% ipython --no-banner

In [1]: import numpy as np

In [2]: from numpy import linalg as LA

In [3]: np.set_printoptions(precision=2, suppress=True, linewidth=160, sign=" ")

In [4]: A = np.load("case6.npy")

In [5]: A
Out[5]: 
array([[-1,  0,  0,  0,  0,  0,  0],
       [ 0,  3,  0,  0,  0,  0,  0],
       [ 0,  0, -1,  0,  0,  0,  0],
       [ 0,  0,  0, -3,  0,  0,  0],
       [ 0,  0,  0,  0,  3,  0,  0],
       [ 0,  0,  0,  0,  0, -1,  0],
       [ 0,  0,  0,  0,  0,  0,  3]])

In [6]: evals, V = LA.eigh(A)

In [7]: x = np.array([4, -1, 4, 2, 5, -4, -5])

In [8]: round(x @ A @ x / (x @ x), 2), evals[0], evals[-1]
Out[8]: (np.float64(0.9), np.float64(-3.0), np.float64(3.0))

In [9]: np.abs(A).sum(axis=1).max(), np.abs(evals).max()
Out[9]: (np.int64(3), np.float64(3.0))

In [10]: A @ A.T
Out[10]: 
array([[ 1,  0,  0,  0,  0,  0,  0],
       [ 0,  9,  0,  0,  0,  0,  0],
       [ 0,  0,  1,  0,  0,  0,  0],
       [ 0,  0,  0,  9,  0,  0,  0],
       [ 0,  0,  0,  0,  9,  0,  0],
       [ 0,  0,  0,  0,  0,  1,  0],
       [ 0,  0,  0,  0,  0,  0,  9]])

In [11]: A.T @ A
Out[11]: 
array([[ 1,  0,  0,  0,  0,  0,  0],
       [ 0,  9,  0,  0,  0,  0,  0],
       [ 0,  0,  1,  0,  0,  0,  0],
       [ 0,  0,  0,  9,  0,  0,  0],
       [ 0,  0,  0,  0,  9,  0,  0],
       [ 0,  0,  0,  0,  0,  1,  0],
       [ 0,  0,  0,  0,  0,  0,  9]])

In [12]: LA.pinv(A)
Out[12]: 
array([[-1.  ,  0.  ,  0.  ,  0.  ,  0.  ,  0.  ,  0.  ],
       [ 0.  ,  0.33,  0.  ,  0.  ,  0.  ,  0.  ,  0.  ],
       [ 0.  ,  0.  , -1.  ,  0.  ,  0.  ,  0.  ,  0.  ],
       [ 0.  ,  0.  ,  0.  , -0.33,  0.  ,  0.  ,  0.  ],
       [ 0.  ,  0.  ,  0.  ,  0.  ,  0.33,  0.  ,  0.  ],
       [ 0.  ,  0.  ,  0.  ,  0.  ,  0.  , -1.  ,  0.  ],
       [ 0.  ,  0.  ,  0.  ,  0.  ,  0.  ,  0.  ,  0.33]])

In [13]: x = np.array([-8, 2, -2, 7, -1, -2, 6])

In [14]: h = np.maximum(A @ x, 0)

In [15]: h
Out[15]: array([  8,   6,   2,   0,   0,   2,  18])

In [16]: A.T @ h
Out[16]: array([-8, 18, -2,  0,  0, -2, 54])

In [17]: A * (h > 1e-9)[:, None]
Out[17]: 
array([[-1,  0,  0,  0,  0,  0,  0],
       [ 0,  3,  0,  0,  0,  0,  0],
       [ 0,  0, -1,  0,  0,  0,  0],
       [ 0,  0,  0,  0,  0,  0,  0],
       [ 0,  0,  0,  0,  0,  0,  0],
       [ 0,  0,  0,  0,  0, -1,  0],
       [ 0,  0,  0,  0,  0,  0,  3]])

In [18]: evals, V = LA.eigh(A)

In [19]: V.T @ V
Out[19]: 
array([[ 1.,  0.,  0.,  0.,  0.,  0.,  0.],
       [ 0.,  1.,  0.,  0.,  0.,  0.,  0.],
       [ 0.,  0.,  1.,  0.,  0.,  0.,  0.],
       [ 0.,  0.,  0.,  1.,  0.,  0.,  0.],
       [ 0.,  0.,  0.,  0.,  1.,  0.,  0.],
       [ 0.,  0.,  0.,  0.,  0.,  1.,  0.],
       [ 0.,  0.,  0.,  0.,  0.,  0.,  1.]])

In [20]: np.unique(evals.round(6) + 0, return_counts=True)[1]
Out[20]: array([ 1,  3,  3])

In [21]: (evals > 1e-8).sum(), (evals < -1e-8).sum()
Out[21]: (np.int64(3), np.int64(4))

In [22]: V @ np.diag(evals) @ V.T
Out[22]: 
array([[-1.,  0.,  0.,  0.,  0.,  0.,  0.],
       [ 0.,  3.,  0.,  0.,  0.,  0.,  0.],
       [ 0.,  0., -1.,  0.,  0.,  0.,  0.],
       [ 0.,  0.,  0., -3.,  0.,  0.,  0.],
       [ 0.,  0.,  0.,  0.,  3.,  0.,  0.],
       [ 0.,  0.,  0.,  0.,  0., -1.,  0.],
       [ 0.,  0.,  0.,  0.,  0.,  0.,  3.]])

In [23]: LA.svd(A, compute_uv=False)
Out[23]: array([ 3.,  3.,  3.,  3.,  1.,  1.,  1.])

In [24]: LA.eigvalsh(A @ A)
Out[24]: array([ 1.,  1.,  1.,  9.,  9.,  9.,  9.])

In [25]: data = np.array([[2, 9, 0, 2, 10, 1, 7],
    ...:     [1, 8, -1, 1, 9, 0, 6],
    ...:     [0, 7, -2, 0, 8, -1, 5],
    ...:     [2, 9, 0, 2, 10, 1, 7],
    ...:     [1, 8, -1, 1, 9, 0, 6],
    ...:     [0, 7, -2, 0, 8, -1, 5],
    ...:     [-1, 6, -3, -1, 7, -2, 4],
    ...:     [0, 7, -2, 0, 8, -1, 5]])

In [26]: Uu, sigma, Vt = LA.svd(data)

In [27]: V = Vt[:(sigma > 1e-8).sum()]

In [28]: rng = np.random.default_rng(93155)

In [29]: x = data[3] + -2 * data[0] + rng.integers(2) * np.eye(7)[1]

In [30]: x
Out[30]: array([ -2.,  -8.,   0.,  -2., -10.,  -1.,  -7.])

In [31]: np.allclose(V.T @ V @ x, x)
Out[31]: False

In [32]: round(LA.norm(x - V.T @ V @ x), 2)
Out[32]: np.float64(0.81)

In [33]: LA.matrix_rank(np.vstack([data, x]))
Out[33]: np.int64(3)

In [34]: C = np.array([[-3, -1, -1, 2, -2, -3, -2, -1], [2, 1, -1, -2, 1, -2, 2, 1]])

In [35]: J = np.repeat(C, 46 // 2, axis=0)

In [36]: J = J + 0.02 * rng.normal(size=J.shape)

In [37]: J
Out[37]: 
array([[-2.97, -1.01, -1.04,  1.98, -1.99, -2.98, -2.02, -1.02],
       [-3.  , -1.02, -0.98,  2.02, -2.01, -2.99, -2.  , -1.  ],
       [-2.99, -1.  , -0.98,  1.97, -1.97, -2.97, -2.01, -1.01],
       [-3.  , -1.01, -1.02,  2.  , -1.97, -2.97, -1.98, -1.  ],
       [-2.99, -1.02, -1.03,  1.98, -1.98, -2.99, -2.  , -1.01],
       [-2.99, -1.  , -1.  ,  2.01, -2.  , -2.99, -2.  , -1.03],
       [-2.97, -1.02, -0.99,  2.02, -1.99, -3.05, -1.99, -1.01],
       [-3.01, -0.97, -1.01,  2.02, -2.01, -3.02, -2.05, -1.04],
       [-2.99, -1.02, -0.99,  1.99, -1.98, -3.01, -1.99, -1.  ],
       [-2.95, -0.98, -0.95,  1.99, -1.97, -3.  , -2.03, -1.01],
       [-3.04, -0.99, -1.03,  2.  , -1.97, -3.02, -2.01, -0.99],
       [-2.99, -1.  , -1.02,  2.01, -2.01, -2.99, -1.99, -0.99],
       [-3.01, -1.02, -1.04,  2.03, -2.  , -3.  , -1.99, -1.  ],
       [-3.  , -0.97, -0.97,  1.99, -1.96, -3.03, -2.02, -1.04],
       [-3.05, -1.  , -0.97,  2.02, -1.99, -2.98, -2.02, -0.99],
       [-2.98, -1.03, -1.  ,  1.98, -2.02, -3.03, -2.03, -0.99],
       [-2.99, -0.98, -1.01,  2.  , -1.99, -3.  , -1.97, -0.99],
       [-3.  , -0.99, -0.99,  1.99, -2.03, -3.02, -2.04, -0.98],
       [-2.98, -0.98, -0.99,  2.  , -1.98, -3.02, -1.95, -0.97],
       [-2.97, -1.  , -0.99,  2.  , -2.  , -2.99, -2.01, -0.99],
       [-3.  , -0.99, -1.  ,  1.94, -1.98, -2.99, -2.05, -0.98],
       [-2.99, -0.99, -0.99,  2.  , -2.05, -2.98, -1.96, -1.  ],
       [-3.  , -1.  , -1.01,  2.04, -2.  , -3.  , -2.01, -1.02],
       [ 2.01,  1.  , -1.05, -2.  ,  0.98, -1.98,  2.  ,  0.98],
       [ 2.01,  1.  , -1.04, -1.98,  0.99, -1.98,  2.  ,  1.01],
       [ 1.99,  0.99, -0.98, -1.97,  1.03, -2.  ,  2.  ,  1.  ],
       [ 1.98,  1.  , -1.  , -2.01,  0.98, -2.01,  2.02,  1.02],
       [ 2.04,  1.01, -1.03, -2.02,  0.99, -2.  ,  2.02,  0.99],
       [ 2.01,  1.  , -1.01, -2.02,  1.01, -1.99,  2.01,  0.97],
       [ 1.99,  1.  , -1.01, -2.01,  0.96, -2.  ,  1.98,  0.97],
       [ 2.02,  0.99, -1.01, -1.99,  1.02, -2.05,  2.01,  1.01],
       [ 2.  ,  1.  , -1.01, -1.97,  1.  , -2.  ,  1.98,  0.99],
       [ 2.04,  1.  , -0.99, -1.99,  1.03, -2.01,  2.03,  1.  ],
       [ 1.99,  1.02, -0.98, -2.02,  0.98, -2.  ,  2.05,  0.98],
       [ 2.03,  1.01, -1.  , -2.02,  1.01, -1.98,  2.03,  1.02],
       [ 1.99,  1.  , -0.99, -1.97,  0.99, -2.01,  2.01,  1.02],
       [ 1.99,  0.98, -0.98, -2.03,  1.01, -1.99,  2.01,  1.01],
       [ 1.99,  0.99, -1.01, -2.05,  1.02, -2.02,  1.99,  1.02],
       [ 1.97,  1.02, -1.  , -1.96,  1.01, -1.99,  2.04,  1.  ],
       [ 2.03,  1.02, -1.02, -1.99,  0.99, -2.  ,  1.98,  0.98],
       [ 2.01,  0.98, -0.99, -1.97,  0.99, -2.01,  2.01,  1.04],
       [ 2.01,  0.98, -0.97, -1.98,  1.01, -2.01,  2.03,  1.02],
       [ 2.04,  1.02, -1.  , -2.01,  1.  , -1.96,  1.98,  1.04],
       [ 2.  ,  1.02, -0.99, -2.  ,  1.03, -2.  ,  1.99,  0.98],
       [ 2.  ,  0.99, -0.99, -2.01,  1.02, -1.98,  1.97,  1.02],
       [ 2.  ,  1.03, -1.  , -2.02,  1.02, -2.  ,  1.99,  1.01]])

In [38]: Ac = J - J.mean(axis=0)

In [39]: Uu, sigma, Vt = LA.svd(Ac, full_matrices=False)

In [40]: np.abs(Uu[:, 0]).argmax()
Out[40]: np.int64(14)

In [41]: np.searchsorted(np.cumsum(sigma ** 2) / (sigma ** 2).sum(), 0.9) + 1
Out[41]: np.int64(1)

In [42]: round((sigma ** 2).sum() ** 2 / (sigma ** 4).sum(), 2)
Out[42]: np.float64(1.0)

In [43]: np.round(Ac.mean(axis=0), 2) + 0
Out[43]: array([ 0.,  0.,  0.,  0.,  0.,  0.,  0.,  0.])

In [44]: np.abs(Vt[-1])
Out[44]: array([ 0.08,  0.74,  0.2 ,  0.22,  0.09,  0.23,  0.19,  0.52])

In [45]: LA.matrix_rank(Ac)
Out[45]: np.int64(8)

In [46]: np.round(sigma ** 2 / (sigma ** 2).sum(), 2) + 0
Out[46]: array([ 1.,  0.,  0.,  0.,  0.,  0.,  0.,  0.])

In [47]: sigma
Out[47]: array([ 29.39,   0.17,   0.16,   0.13,   0.12,   0.12,   0.11,   0.1 ])
